% ipython --no-banner

In [1]: import numpy as np

In [2]: np.set_printoptions(precision=2, suppress=True, linewidth=100, sign=" ")

In [3]: rnd = lambda a: np.round(a, 2) + 0

In [4]: X = np.load("a.npy")

In [5]: X
Out[5]: 
array([[  2.8,  -0.5,  -2. ],
       [ -0.9,   0.7,   2. ],
       [ -0.7,  -0.5,  -1.5],
       [  0. , -12. ,   6. ],
       [  1.1,  -0.8,  -1.1],
       [ -1.2,  -1.4,  -0.5],
       [  1.1,  -0.1,  -0.2],
       [  1.2,   0.1,  -0.6],
       [ -0.7,  -0.8,   1.5],
       [  0.4,   0.1,   0.2],
       [  1.6,   1.1,   1. ],
       [ -1.2,  -0.4,   1.5],
       [ -0.5,   0.1,  -0.4],
       [ -1.3,   0.3,   0.5]])

In [6]: hat = X @ np.linalg.solve(X.T @ X, X.T)

In [7]: rnd(hat @ X[:, 2])
Out[7]: array([-2. ,  2. , -1.5,  6. , -1.1, -0.5, -0.2, -0.6,  1.5,  0.2,  1. ,  1.5, -0.4,  0.5])

In [8]: rnd(np.trace(hat))
Out[8]: np.float64(3.0)

In [9]: np.linalg.matrix_rank(np.eye(14) - hat)
Out[9]: np.int64(11)

In [10]: np.allclose(hat @ hat, hat)
Out[10]: True

In [11]: D = np.linalg.norm(X[:, None] - X[None], axis=-1)

In [12]: D.shape
Out[12]: (14, 14)

In [13]: D[1].round(6).argsort(kind="stable")[:4]
Out[13]: array([  1,  11,   8,  13])

In [14]: rnd(D[:5, :5])
Out[14]: 
array([[  0.  ,   5.58,   3.54,  14.29,   1.95],
       [  5.58,   0.  ,   3.71,  13.35,   3.98],
       [  3.54,   3.71,   0.  ,  13.75,   1.87],
       [ 14.29,  13.35,  13.75,   0.  ,  13.31],
       [  1.95,   3.98,   1.87,  13.31,   0.  ]])

In [15]: np.flatnonzero(D[1] < D.mean() / 2)
Out[15]: array([  1,   8,  11,  13])

In [16]: feats = np.array([[1, -2, 1, -1],
    ...:     [2, 1, -3, -1],
    ...:     [2, -1, -2, -2],
    ...:     [3, 1, -2, -1],
    ...:     [1, 0, 2, -1]])

In [17]: feats[-1] = feats[0] + 4 * feats[1]

In [18]: feats
Out[18]: 
array([[  1,  -2,   1,  -1],
       [  2,   1,  -3,  -1],
       [  2,  -1,  -2,  -2],
       [  3,   1,  -2,  -1],
       [  9,   2, -11,  -5]])

In [19]: out = feats / np.sqrt((feats ** 2).mean(axis=1, keepdims=True))

In [20]: feats - feats.mean(axis=1, keepdims=True)
Out[20]: 
array([[ 1.25, -1.75,  1.25, -0.75],
       [ 2.25,  1.25, -2.75, -0.75],
       [ 2.75, -0.25, -1.25, -1.25],
       [ 2.75,  0.75, -2.25, -1.25],
       [10.25,  3.25, -9.75, -3.75]])

In [21]: rnd(out[3])
Out[21]: array([ 1.55,  0.52, -1.03, -0.52])

In [22]: u, r1 = feats[2], feats[1]

In [23]: u @ r1
Out[23]: np.int64(11)

In [24]: pr = (u @ r1) / (u @ u) * u

In [25]: rnd(pr)
Out[25]: array([ 1.69, -0.85, -1.69, -1.69])

In [26]: np.outer(u, r1)
Out[26]: 
array([[ 4,  2, -6, -2],
       [-2, -1,  3,  1],
       [-4, -2,  6,  2],
       [-4, -2,  6,  2]])

In [27]: t = np.deg2rad(36)

In [28]: M = np.eye(5)

In [29]: M[np.ix_([1, 4], [1, 4])] = [[np.cos(t), -np.sin(t)], [np.sin(t), np.cos(t)]]

In [30]: rnd(M)
Out[30]: 
array([[ 1.  ,  0.  ,  0.  ,  0.  ,  0.  ],
       [ 0.  ,  0.81,  0.  ,  0.  , -0.59],
       [ 0.  ,  0.  ,  1.  ,  0.  ,  0.  ],
       [ 0.  ,  0.  ,  0.  ,  1.  ,  0.  ],
       [ 0.  ,  0.59,  0.  ,  0.  ,  0.81]])

In [31]: # 4 blocks once reordered

In [32]: Q, R = np.linalg.qr(M)

In [33]: rnd(np.abs(np.diag(R)))
Out[33]: array([ 1.,  1.,  1.,  1.,  1.])

In [34]: abs(R[0, 0]), rnd(np.linalg.norm(M[:, 0]))
Out[34]: (np.float64(1.0), np.float64(1.0))

In [35]: A = np.load("test14.npy")

In [36]: A
Out[36]: 
array([[-0.47, -0.55, -3.62, -5.07, -2.03],
       [ 2.82,  1.5 ,  0.76, -1.35,  2.24],
       [-0.03, -4.52, -2.62, -0.21, -1.43],
       [ 3.67, -0.91,  2.68,  6.76,  4.65],
       [-0.07,  2.03,  4.26,  4.44, -1.62],
       [ 0.11,  0.19, -0.74,  1.82, -1.41],
       [-1.1 , -3.48,  3.95,  5.28, -0.99],
       [ 2.69, -0.1 , -0.88, -2.56, -1.81],
       [ 0.95, -3.06,  0.57, -1.05,  1.24],
       [ 0.32, -2.08, -2.3 , -0.76,  1.25]])

In [37]: out = A / np.sqrt((A ** 2).mean(axis=1, keepdims=True))

In [38]: np.linalg.matrix_rank(A - A.mean(axis=1, keepdims=True))
Out[38]: np.int64(4)

In [39]: x0 = np.array([4, -5, -3, -4, 1])

In [40]: target = A @ x0

In [41]: rnd(np.linalg.solve(A.T @ A, A.T @ target))
Out[41]: array([ 4., -5., -3., -4.,  1.])

In [42]: rnd(np.linalg.lstsq(A, target)[0])
Out[42]: array([ 4., -5., -3., -4.,  1.])

In [43]: rnd(target)
Out[43]: array([ 29.98,   9.14,  29.75, -11.2 , -42.59,  -6.98, -20.96,  22.33,  22.83,  22.87])

In [44]: rnd(np.linalg.pinv(A) @ A)
Out[44]: 
array([[ 1.,  0.,  0.,  0.,  0.],
       [ 0.,  1.,  0.,  0.,  0.],
       [ 0.,  0.,  1.,  0.,  0.],
       [ 0.,  0.,  0.,  1.,  0.],
       [ 0.,  0.,  0.,  0.,  1.]])

In [45]: rng = np.random.default_rng(165)

In [46]: target = target + 0.05 * rng.normal(size=10)

In [47]: rnd(target)
Out[47]: array([ 30.07,   9.17,  29.75, -11.24, -42.53,  -7.01, -21.05,  22.31,  22.72,  22.91])

In [48]: coef, *_ = np.linalg.lstsq(A, target)

In [49]: rnd(np.linalg.norm(target - A @ coef))
Out[49]: np.float64(0.13)

In [50]: rnd(A.T @ (target - A @ coef))
Out[50]: array([ 0.,  0.,  0.,  0.,  0.])

In [51]: coef.round()
Out[51]: array([ 4., -5., -3., -4.,  1.])
